>>> import numpy as np
>>> np.set_printoptions(suppress=True, linewidth=160)
>>> def rnd(a):
...     return np.round(a, 2) + 0
... 
>>> K = np.load("test14.npy")
>>> K
array([[-9, -1, -9, -1],
       [-2,  9, -2,  9],
       [-9, -1, -9, -1],
       [-2,  9, -2,  9]])
>>> other = np.array([[4, 6, 4], [4, 0, 5]])
>>> cent = np.kron(other, K)
>>> cent
array([[-36,  -4, -36,  -4, -54,  -6, -54,  -6, -36,  -4, -36,  -4],
       [ -8,  36,  -8,  36, -12,  54, -12,  54,  -8,  36,  -8,  36],
       [-36,  -4, -36,  -4, -54,  -6, -54,  -6, -36,  -4, -36,  -4],
       [ -8,  36,  -8,  36, -12,  54, -12,  54,  -8,  36,  -8,  36],
       [-36,  -4, -36,  -4,   0,   0,   0,   0, -45,  -5, -45,  -5],
       [ -8,  36,  -8,  36,   0,   0,   0,   0, -10,  45, -10,  45],
       [-36,  -4, -36,  -4,   0,   0,   0,   0, -45,  -5, -45,  -5],
       [ -8,  36,  -8,  36,   0,   0,   0,   0, -10,  45, -10,  45]])
>>> np.linalg.matrix_rank(cent)
np.int64(4)
>>> rnd(np.linalg.norm(cent, 2)), rnd(np.linalg.norm(other, 2) * np.linalg.norm(K, 2))
(np.float64(185.57), np.float64(185.57))
>>> F = np.loadtxt("w.csv", delimiter=",")
>>> F
array([[ 0.15,  0.07,  0.03, -0.01,  0.01, -0.09,  0.07,  0.  , -0.2 , -0.01, -0.05],
       [ 1.5 ,  0.7 ,  0.3 , -0.1 ,  0.1 , -0.9 ,  0.7 ,  0.  , -2.  , -0.1 , -0.5 ],
       [ 2.4 ,  1.12,  0.48, -0.16,  0.16, -1.44,  1.12,  0.  , -3.2 , -0.16, -0.8 ],
       [ 2.4 ,  1.12,  0.48, -0.16,  0.16, -1.44,  1.12,  0.  , -3.2 , -0.16, -0.8 ],
       [-1.5 , -0.7 , -0.3 ,  0.1 , -0.1 ,  0.9 , -0.7 ,  0.  ,  2.  ,  0.1 ,  0.5 ],
       [ 2.1 ,  0.98,  0.42, -0.14,  0.14, -1.26,  0.98,  0.  , -2.8 , -0.14, -0.7 ],
       [-0.6 , -0.28, -0.12,  0.04, -0.04,  0.36, -0.28,  0.  ,  0.8 ,  0.04,  0.2 ],
       [-1.5 , -0.7 , -0.3 ,  0.1 , -0.1 ,  0.9 , -0.7 ,  0.  ,  2.  ,  0.1 ,  0.5 ],
       [-1.5 , -0.7 , -0.3 ,  0.1 , -0.1 ,  0.9 , -0.7 ,  0.  ,  2.  ,  0.1 ,  0.5 ],
       [-1.35, -0.63, -0.27,  0.09, -0.09,  0.81, -0.63,  0.  ,  1.8 ,  0.09,  0.45]])
>>> r = np.linalg.matrix_rank(F)
>>> r
np.int64(1)
>>> N = np.linalg.svd(F)[2][r:].T
>>> np.linalg.matrix_rank(F.T @ F), np.linalg.matrix_rank(F @ F.T)
(np.int64(1), np.int64(1))
>>> rnd(N @ N.T)
array([[ 0.73, -0.12, -0.05,  0.02, -0.02,  0.16, -0.12,  0.  ,  0.36,  0.02,  0.09],
       [-0.12,  0.94, -0.02,  0.01, -0.01,  0.07, -0.06,  0.  ,  0.17,  0.01,  0.04],
       [-0.05, -0.02,  0.99,  0.  ,  0.  ,  0.03, -0.02,  0.  ,  0.07,  0.  ,  0.02],
       [ 0.02,  0.01,  0.  ,  1.  ,  0.  , -0.01,  0.01,  0.  , -0.02,  0.  , -0.01],
       [-0.02, -0.01,  0.  ,  0.  ,  1.  ,  0.01, -0.01,  0.  ,  0.02,  0.  ,  0.01],
       [ 0.16,  0.07,  0.03, -0.01,  0.01,  0.9 ,  0.07,  0.  , -0.21, -0.01, -0.05],
       [-0.12, -0.06, -0.02,  0.01, -0.01,  0.07,  0.94,  0.  ,  0.17,  0.01,  0.04],
       [ 0.  ,  0.  ,  0.  ,  0.  ,  0.  ,  0.  ,  0.  ,  1.  ,  0.  ,  0.  ,  0.  ],
       [ 0.36,  0.17,  0.07, -0.02,  0.02, -0.21,  0.17,  0.  ,  0.52, -0.02, -0.12],
       [ 0.02,  0.01,  0.  ,  0.  ,  0.  , -0.01,  0.01,  0.  , -0.02,  1.  , -0.01],
       [ 0.09,  0.04,  0.02, -0.01,  0.01, -0.05,  0.04,  0.  , -0.12, -0.01,  0.97]])
>>> np.allclose(F @ N, 0)
True
>>> [int(np.linalg.matrix_rank(np.delete(F, i, axis=0))) for i in range(10)]
[1, 1, 1, 1, 1, 1, 1, 1, 1, 1]
>>> [int(np.linalg.matrix_rank(F[:, :j + 1])) for j in range(11)]
[1, 1, 1, 1, 1, 1, 1, 1, 1, 1, 1]
